$ python -q
>>> import numpy as np
>>> np.set_printoptions(suppress=True, linewidth=200)
>>> rnd = lambda a: np.round(a, 2) + 0
>>> M = np.loadtxt("out13.csv", delimiter=",")
>>> M
array([[ 0.,  0.,  0.,  0.,  2., -1.,  4.,  0., -2.,  4., -5.],
       [ 0.,  0.,  0.,  0., -4., -1.,  5., -5., -2.,  0.,  0.],
       [ 0.,  0.,  0.,  0.,  1., -4.,  2., -2., -3.,  4., -4.],
       [ 0.,  0.,  0.,  0., -4., -2., -4., -5.,  0.,  4., -5.],
       [ 2., -4.,  1., -4.,  0.,  0.,  0.,  0.,  0.,  0.,  0.],
       [-1., -1., -4., -2.,  0.,  0.,  0.,  0.,  0.,  0.,  0.],
       [ 4.,  5.,  2., -4.,  0.,  0.,  0.,  0.,  0.,  0.,  0.],
       [ 0., -5., -2., -5.,  0.,  0.,  0.,  0.,  0.,  0.,  0.],
       [-2., -2., -3.,  0.,  0.,  0.,  0.,  0.,  0.,  0.,  0.],
       [ 4.,  0.,  4.,  4.,  0.,  0.,  0.,  0.,  0.,  0.,  0.],
       [-5.,  0., -4., -5.,  0.,  0.,  0.,  0.,  0.,  0.,  0.]])
>>> evals, V = np.linalg.eigh(M)
>>> rnd(V.T @ M @ V)
array([[-13.1 ,   0.  ,   0.  ,   0.  ,   0.  ,   0.  ,   0.  ,   0.  ,   0.  ,   0.  ,   0.  ],
       [  0.  ,  -8.39,   0.  ,   0.  ,   0.  ,   0.  ,   0.  ,   0.  ,   0.  ,   0.  ,   0.  ],
       [  0.  ,   0.  ,  -7.52,   0.  ,   0.  ,   0.  ,   0.  ,   0.  ,   0.  ,   0.  ,   0.  ],
       [  0.  ,   0.  ,   0.  ,  -2.53,   0.  ,   0.  ,   0.  ,   0.  ,   0.  ,   0.  ,   0.  ],
       [  0.  ,   0.  ,   0.  ,   0.  ,   0.  ,   0.  ,   0.  ,   0.  ,   0.  ,   0.  ,   0.  ],
       [  0.  ,   0.  ,   0.  ,   0.  ,   0.  ,   0.  ,   0.  ,   0.  ,   0.  ,   0.  ,   0.  ],
       [  0.  ,   0.  ,   0.  ,   0.  ,   0.  ,   0.  ,   0.  ,   0.  ,   0.  ,   0.  ,   0.  ],
       [  0.  ,   0.  ,   0.  ,   0.  ,   0.  ,   0.  ,   0.  ,   2.53,   0.  ,   0.  ,   0.  ],
       [  0.  ,   0.  ,   0.  ,   0.  ,   0.  ,   0.  ,   0.  ,   0.  ,   7.52,   0.  ,   0.  ],
       [  0.  ,   0.  ,   0.  ,   0.  ,   0.  ,   0.  ,   0.  ,   0.  ,   0.  ,   8.39,   0.  ],
       [  0.  ,   0.  ,   0.  ,   0.  ,   0.  ,   0.  ,   0.  ,   0.  ,   0.  ,   0.  ,  13.1 ]])
>>> rnd(np.linalg.svd(M, compute_uv=False))
array([13.1 , 13.1 ,  8.39,  8.39,  7.52,  7.52,  2.53,  2.53,  0.  ,  0.  ,  0.  ])
>>> np.unique(evals.round(6) + 0, return_counts=True)[1]
array([1, 1, 1, 1, 3, 1, 1, 1, 1])
>>> rnd(np.linalg.eigvalsh(M @ M))
array([  0.  ,   0.  ,   0.  ,   6.39,   6.39,  56.56,  56.56,  70.37,  70.37, 171.68, 171.68])
>>> rnd(evals)
array([-13.1 ,  -8.39,  -7.52,  -2.53,   0.  ,   0.  ,   0.  ,   2.53,   7.52,   8.39,  13.1 ])
>>> rnd(V @ np.diag(evals) @ V.T)
array([[ 0.,  0.,  0.,  0.,  2., -1.,  4.,  0., -2.,  4., -5.],
       [ 0.,  0.,  0.,  0., -4., -1.,  5., -5., -2.,  0.,  0.],
       [ 0.,  0.,  0.,  0.,  1., -4.,  2., -2., -3.,  4., -4.],
       [ 0.,  0.,  0.,  0., -4., -2., -4., -5.,  0.,  4., -5.],
       [ 2., -4.,  1., -4.,  0.,  0.,  0.,  0.,  0.,  0.,  0.],
       [-1., -1., -4., -2.,  0.,  0.,  0.,  0.,  0.,  0.,  0.],
       [ 4.,  5.,  2., -4.,  0.,  0.,  0.,  0.,  0.,  0.,  0.],
       [ 0., -5., -2., -5.,  0.,  0.,  0.,  0.,  0.,  0.,  0.],
       [-2., -2., -3.,  0.,  0.,  0.,  0.,  0.,  0.,  0.,  0.],
       [ 4.,  0.,  4.,  4.,  0.,  0.,  0.,  0.,  0.,  0.,  0.],
       [-5.,  0., -4., -5.,  0.,  0.,  0.,  0.,  0.,  0.,  0.]])
>>> np.abs(V[:, -1]).round(6).argmax()
np.int64(3)
>>> rnd(evals.sum()), np.trace(M)
(np.float64(0.0), np.float64(0.0))
>>> left, sig, vt = np.linalg.svd(M)
>>> print(np.argmax(sig[:-1] / (sig[1:] + 1e-6)) + 1)
8
>>> rnd(sig)
array([13.1 , 13.1 ,  8.39,  8.39,  7.52,  7.52,  2.53,  2.53,  0.  ,  0.  ,  0.  ])
>>> B = left[:, :8] @ np.diag(sig[:8]) @ vt[:8]
>>> np.linalg.matrix_rank(M, rtol=0.05)
np.int64(8)
>>> rnd(B)
array([[ 0.,  0.,  0.,  0.,  2., -1.,  4.,  0., -2.,  4., -5.],
       [ 0.,  0.,  0.,  0., -4., -1.,  5., -5., -2.,  0.,  0.],
       [ 0.,  0.,  0.,  0.,  1., -4.,  2., -2., -3.,  4., -4.],
       [ 0.,  0.,  0.,  0., -4., -2., -4., -5.,  0.,  4., -5.],
       [ 2., -4.,  1., -4.,  0.,  0.,  0.,  0.,  0.,  0.,  0.],
       [-1., -1., -4., -2.,  0.,  0.,  0.,  0.,  0.,  0.,  0.],
       [ 4.,  5.,  2., -4.,  0.,  0.,  0.,  0.,  0.,  0.,  0.],
       [ 0., -5., -2., -5.,  0.,  0.,  0.,  0.,  0.,  0.,  0.],
       [-2., -2., -3.,  0.,  0.,  0.,  0.,  0.,  0.,  0.,  0.],
       [ 4.,  0.,  4.,  4.,  0.,  0.,  0.,  0.,  0.,  0.,  0.],
       [-5.,  0., -4., -5.,  0.,  0.,  0.,  0.,  0.,  0.,  0.]])
>>> rnd(np.linalg.norm(M - B) / np.linalg.norm(M))
np.float64(0.0)
>>> rnd(np.linalg.norm(M - B, 2)), rnd(sig[8])
(np.float64(0.0), np.float64(0.0))
